>>> import numpy as np
>>> from numpy import linalg as LA
>>> np.set_printoptions(suppress=True, linewidth=200)
>>> arr = np.loadtxt("dump.csv", delimiter=",")
>>> print(arr)
[[  3.  -5.   7.   4.  -1.   0.   6.   0.  -6.   2.  -9.]
 [ -5. -14.   8.   4.   7.   1.  14.   4.   0.   2.  -6.]
 [ -3. -16.  12.  13.  -2.  -8.  17.   2.  -9.  -1. -11.]
 [  4. -12.   9.  14.  -7. -14.  21.   1. -17.   3.  -5.]
 [  4. -14.  12.  17.  -2. -17.  27.  -2. -23.  -1.   3.]
 [ -1. -10.   8.  18.   3. -17.  26.   3. -19.  -8.  -3.]
 [ -8. -13.   8.  12.  -1. -25.  23.   0. -17.  -9.   3.]
 [-17. -15.   6.  11.  -4. -17.  16.  -2. -23.  -9.   3.]
 [-14. -13.  11.  17.   1. -25.  20.  -2. -14. -18.  -1.]
 [-19. -15.  15.  18.   7. -30.  23.   1. -23. -10.   3.]
 [-11. -16.  12.  17.  -1. -34.  23.  -2. -14. -17.   7.]
 [-15. -25.   8.  12.  -3. -29.  15.   1.  -7. -26.   9.]
 [ -9. -19.   8.  15.  -5. -22.   9.  10.  -6. -33.  17.]
 [ -3. -10.   0.  11.   2. -16.   2.  19.  -1. -32.  24.]
 [  4. -15.  -3.  18.   6.  -9.   8.  22.  -1. -37.  21.]
 [ -1.  -7.   5.  16.   6.  -8.   2.  20.   0. -41.  21.]
 [ -8. -15.  -4.  16.  15.   1.  -7.  14.   7. -34.  16.]
 [ -5.  -9. -10.   9.  18.  -2.  -1.  10.  15. -40.  10.]
 [  1. -18. -18.  15.  24.   5. -10.   9.  12. -40.   8.]
 [  0. -15. -12.  17.  26.   2. -13.   7.  15. -37.  15.]
 [ -4.  -8.  -3.  16.  34.   7.  -7.  -2.  19. -35.   9.]
 [  4. -16.   1.  16.  40.  12.   2.  -9.  25. -36.   4.]
 [ -5. -19.   6.  19.  37.  16.  10.  -7.  23. -41.  -5.]
 [  1. -23.  10.  10.  32.  25.  15.  -5.  15. -35.   0.]
 [  9. -15.   1.  11.  31.  34.  18.  -2.  18. -37.   1.]
 [ 11. -22.   3.  13.  27.  29.  24.  -9.  11. -41.   4.]
 [ 16. -16.   4.  14.  36.  30.  29.  -8.   7. -38.   9.]
 [ 15. -15.   1.   9.  34.  28.  20.  -4.  12. -47.   0.]
 [ 11.  -6.  -2.  13.  31.  23.  23.  -6.   4. -46.  -5.]
 [  2.  -7.   7.  14.  28.  14.  28. -14.  12. -48. -13.]]
>>> Ac = (arr - arr.mean(axis=0)) / arr.std(axis=0)
>>> print(np.round(Ac.std(axis=0), 1))
[1. 1. 1. 1. 1. 1. 1. 1. 1. 1. 1.]
>>> print(np.argwhere(np.abs(Ac) > 2))
[[ 0  3]
 [ 1  3]
 [11  1]
 [13 10]
 [14  7]
 [15  7]
 [18  2]
 [19  2]
 [19  6]]
>>> c = LA.lstsq(np.delete(Ac, 6, axis=1), Ac[:, 6])[0]
>>> print(c.round(1))
[ 0.4 -0.1  0.5 -0.1  0.3 -0.1 -0.1 -1.  -0.6 -0.3]
